$ python3 -q
>>> import numpy as np
>>> from numpy import linalg as LA
>>> np.set_printoptions(precision=1, suppress=True, linewidth=140, sign=" ")
>>> other = np.array([[3, 3], [1, 3]])
>>> cent = np.array([[0, -2, 2, -2, 1, -1, -1, -2],
...     [0, 1, -1, -2, -1, -2, 0, 1],
...     [0, -1, -1, -1, -2, -1, 1, -1],
...     [1, -2, 0, 0, -2, -2, -2, -2],
...     [1, 1, -2, -1, 1, -2, 1, 1],
...     [2, 1, 2, -1, 2, 2, -2, 0],
...     [-1, -1, 1, -2, 1, 0, -2, -2],
...     [-2, -2, 0, 1, -2, 2, 2, 1]])
>>> J = np.block([[other, np.array([[-1, 1, 3, -1, -1, 3, 1, 1], [-3, -3, 0, 2, -3, 1, -1, 1]])], [np.zeros((8, 2)), cent]])
>>> J
array([[ 3.,  3., -1.,  1.,  3., -1., -1.,  3.,  1.,  1.],
       [ 1.,  3., -3., -3.,  0.,  2., -3.,  1., -1.,  1.],
       [ 0.,  0.,  0., -2.,  2., -2.,  1., -1., -1., -2.],
       [ 0.,  0.,  0.,  1., -1., -2., -1., -2.,  0.,  1.],
       [ 0.,  0.,  0., -1., -1., -1., -2., -1.,  1., -1.],
       [ 0.,  0.,  1., -2.,  0.,  0., -2., -2., -2., -2.],
       [ 0.,  0.,  1.,  1., -2., -1.,  1., -2.,  1.,  1.],
       [ 0.,  0.,  2.,  1.,  2., -1.,  2.,  2., -2.,  0.],
       [ 0.,  0., -1., -1.,  1., -2.,  1.,  0., -2., -2.],
       [ 0.,  0., -2., -2.,  0.,  1., -2.,  2.,  2.,  1.]])
>>> np.round(LA.det(J), 1)
np.float64(18264.0)
>>> LA.determinant(J)
Traceback (most recent call last):
  File "<python-input-8>", line 1, in <module>
    LA.determinant(J)
    ^^^^^^^^^^^^^^
AttributeError: module 'numpy.linalg' has no attribute 'determinant'
>>> np.trace(J)
np.float64(8.0)
>>> LA.matrix_power(J, 4)
array([[ 252.,  432., -110., -291.,  451.,  229., -448.,  734., -271.,   42.],
       [ 144.,  252.,  124., -255.,  372.,  254., -303.,  381., -259., -153.],
       [   0.,    0.,  -29.,   74.,  -81.,   61.,   13.,   -6.,  120.,   89.],
       [   0.,    0.,   50.,   25.,   40.,   45.,   -4.,   86.,  -34.,   20.],
       [   0.,    0.,  -33.,  -36.,   32.,  -44.,    9.,  -44.,   -1.,  -10.],
       [   0.,    0.,   19.,    7.,   -5.,   58.,    4.,  -53.,   17.,  -29.],
       [   0.,    0.,  -15.,  -11.,   22.,   12.,  -17.,   51.,  -53.,   11.],
       [   0.,    0.,  -41.,   71.,  -64.,   13.,   40.,   47.,   68.,   70.],
       [   0.,    0.,  -72.,   72.,  -65.,  110.,   15.,   72.,  158.,  102.],
       [   0.,    0.,   65.,  -45.,   57., -119.,   33., -101.,  -18.,  -58.]])
>>> f = np.array([-1, -2])
>>> np.polyval(f, J[0])
array([-5., -5., -1., -3., -5., -1., -1., -5., -3., -3.])
>>> np.cross(J[0, :3], J[3, :3])
array([ 0., -0.,  0.])
>>> np.convolve(J[0], f)
array([-3., -9., -5.,  1., -5., -5.,  3., -1., -7., -3., -2.])
>>> np.correlate(J[0], J[3], "full")
array([  3.,   3.,  -7.,  -8.,  -4., -11.,  -6.,   4.,  -4.,  -4.,   1.,  -9.,  -7.,   0.,   0.,   1.,   0.,   0.,   0.])
>>> np.array([np.convolve(row, f, "same") for row in J])
array([[-3., -9., -5.,  1., -5., -5.,  3., -1., -7., -3.],
       [-1., -5., -3.,  9.,  6., -2., -1.,  5., -1.,  1.],
       [ 0.,  0.,  0.,  2.,  2., -2.,  3., -1.,  3.,  4.],
       [ 0.,  0.,  0., -1., -1.,  4.,  5.,  4.,  4., -1.],
       [ 0.,  0.,  0.,  1.,  3.,  3.,  4.,  5.,  1., -1.],
       [ 0.,  0., -1.,  0.,  4.,  0.,  2.,  6.,  6.,  6.],
       [ 0.,  0., -1., -3.,  0.,  5.,  1.,  0.,  3., -3.],
       [ 0.,  0., -2., -5., -4., -3.,  0., -6., -2.,  4.],
       [ 0.,  0.,  1.,  3.,  1.,  0.,  3., -2.,  2.,  6.],
       [ 0.,  0.,  2.,  6.,  4., -1.,  0.,  2., -6., -5.]])
>>> J.mean(axis=0)
array([ 0.4,  0.6, -0.3, -0.7,  0.4, -0.7, -0.6,  0. , -0.3, -0.2])
>>> LA.matrix_rank(J)
np.int64(10)
>>> J.sum(axis=1)
array([12., -2., -5., -4., -6., -9.,  0.,  6., -6.,  0.])
>>> J.shape
(10, 10)
>>> J.sum(axis=0)
array([ 4.,  6., -3., -7.,  4., -7., -6.,  0., -3., -2.])
>>> vec = np.array([2, 2, 0, 3, 3, -1, -3, 1, -1, -1])
>>> target = J @ vec
>>> target
array([29.,  7.,  1.,  2.,  0.,  2., -9.,  8.,  3., -2.])
>>> np.round(LA.solve(J, target), 1) + 0
array([ 2.,  2.,  0.,  3.,  3., -1., -3.,  1., -1., -1.])
>>> np.round(LA.solve(J, target + J[:, 8]), 1) + 0
array([ 2.,  2.,  0.,  3.,  3., -1., -3.,  1.,  0., -1.])
>>> np.round(LA.solve(J.T, J[9]), 1) + 0
array([ 0.,  0.,  0.,  0.,  0.,  0.,  0.,  0.,  0.,  1.])
>>> other = J / LA.norm(J, axis=1, keepdims=True)
>>> cov = other @ other.T
>>> LA.norm(other, axis=1)
array([ 1.,  1.,  1.,  1.,  1.,  1.,  1.,  1.,  1.,  1.])
>>> cov[1].round(1) + 0
array([ 0.4,  1. , -0.1, -0.2,  0.2,  0.2, -0.5, -0.4,  0. ,  0.7])
>>> (np.abs(cov) > 0.9).astype(int)
array([[ 1,  0,  0,  0,  0,  0,  0,  0,  0,  0],
       [ 0,  1,  0,  0,  0,  0,  0,  0,  0,  0],
       [ 0,  0,  1,  0,  0,  0,  0,  0,  0,  0],
       [ 0,  0,  0,  1,  0,  0,  0,  0,  0,  0],
       [ 0,  0,  0,  0,  1,  0,  0,  0,  0,  0],
       [ 0,  0,  0,  0,  0,  1,  0,  0,  0,  0],
       [ 0,  0,  0,  0,  0,  0,  1,  0,  0,  0],
       [ 0,  0,  0,  0,  0,  0,  0,  1,  0,  0],
       [ 0,  0,  0,  0,  0,  0,  0,  0,  1,  0],
       [ 0,  0,  0,  0,  0,  0,  0,  0,  0,  1]])
>>> Q, _ = LA.qr(np.array([[-1.2, 2.9, 0.0, 0.7, -1.0, 0.0, 0.0, 0.0, 0.0],
...     [0.0, -0.1, 0.2, 1.0, -2.2, -1.7, 0.3, 1.1, 0.2],
...     [-2.2, -1.5, 0.6, -0.4, -1.3, 0.3, -2.2, 1.3, 0.9],
...     [-0.5, -0.5, -1.8, -0.6, -0.7, 0.3, -1.0, 0.9, 0.0],
...     [1.2, -0.1, 0.6, -0.4, -0.2, -1.7, 0.5, -0.6, -0.8],
...     [-0.9, -1.4, 0.7, 1.4, -0.7, 0.7, -0.1, -0.3, 0.5],
...     [0.3, 1.0, -1.5, -0.8, 1.0, -0.9, 2.0, 1.5, 0.9],
...     [0.0, 0.5, -0.8, 0.3, 1.7, 0.3, -0.1, 0.1, -0.9],
...     [0.1, -1.0, -1.0, -1.3, 0.1, 0.5, -0.2, -1.3, 1.0]]))
>>> W0 = -1 * Q
>>> W0.round(1) + 0
array([[ 0.4, -0.8, -0.1,  0. ,  0.2, -0.1,  0. ,  0.3, -0.1],
       [ 0. ,  0. , -0.1,  0.5,  0.7,  0.3,  0. ,  0. ,  0.5],
       [ 0.7,  0.3, -0.1, -0.4,  0. ,  0.4, -0.1,  0. ,  0. ],
       [ 0.2,  0.1,  0.7,  0.2,  0.3, -0.2, -0.3, -0.1, -0.5],
       [-0.4,  0.1, -0.2, -0.2,  0.3,  0.4, -0.2,  0.4, -0.5],
       [ 0.3,  0.3, -0.2,  0.6, -0.1,  0. ,  0.4,  0.3, -0.4],
       [-0.1, -0.2,  0.5, -0.1, -0.1,  0.6,  0.6, -0.1, -0.1],
       [ 0. , -0.1,  0.3,  0.3, -0.5,  0.3, -0.5,  0.3,  0.2],
       [ 0. ,  0.3,  0.4, -0.3,  0.1, -0.3,  0.2,  0.7,  0.4]])
>>> other = np.array([[-3, 2, -3],
...     [2, -2, 0],
...     [3, -2, 2],
...     [3, 1, 2],
...     [-3, 2, -3],
...     [3, 0, -3],
...     [1, 2, 2],
...     [-3, -2, 2],
...     [1, -1, -3]])
>>> np.einsum("ik,kj->ij", W0, other)
array([[-5.3,  2.4, -0.5],
       [ 0.7,  1.3, -3.7],
       [-1.9,  0.5, -5. ],
       [ 0.3, -0.3,  1. ],
       [-1.6, -1. ,  0.2],
       [ 0.4,  1.1,  3. ],
       [ 3.8,  0.7,  0.8],
       [ 2.8, -2.9,  0.8],
       [-1.7, -2.7,  1.3]])
>>> other.T @ W0.T
array([[-5.3,  0.7, -1.9,  0.3, -1.6,  0.4,  3.8,  2.8, -1.7],
       [ 2.4,  1.3,  0.5, -0.3, -1. ,  1.1,  0.7, -2.9, -2.7],
       [-0.5, -3.7, -5. ,  1. ,  0.2,  3. ,  0.8,  0.8,  1.3]])
>>> LA.matrix_rank(W0 @ other)
np.int64(3)
>>> np.einsum("ij,ij->i", W0, W0)
array([ 1.,  1.,  1.,  1.,  1.,  1.,  1.,  1.,  1.])
>>> np.round(np.einsum("ij->j", W0), 1) + 0
array([ 1.1, -0.1,  1.2,  0.4,  0.8,  1.5,  0. ,  1.8, -0.5])
>>> other @ W0
Traceback (most recent call last):
  File "<python-input-42>", line 1, in <module>
    other @ W0
    ~~~~~~^~~~
ValueError: matmul: Input operand 1 has a mismatch in its core dimension 0, with gufunc signature (n?,k),(k,m?)->(n?,m?) (size 9 is different from 3)
>>> W0 @ other
array([[-5.3,  2.4, -0.5],
       [ 0.7,  1.3, -3.7],
       [-1.9,  0.5, -5. ],
       [ 0.3, -0.3,  1. ],
       [-1.6, -1. ,  0.2],
       [ 0.4,  1.1,  3. ],
       [ 3.8,  0.7,  0.8],
       [ 2.8, -2.9,  0.8],
       [-1.7, -2.7,  1.3]])
>>> LA.matrix_rank(np.vstack([W0, other.T]))
np.int64(9)
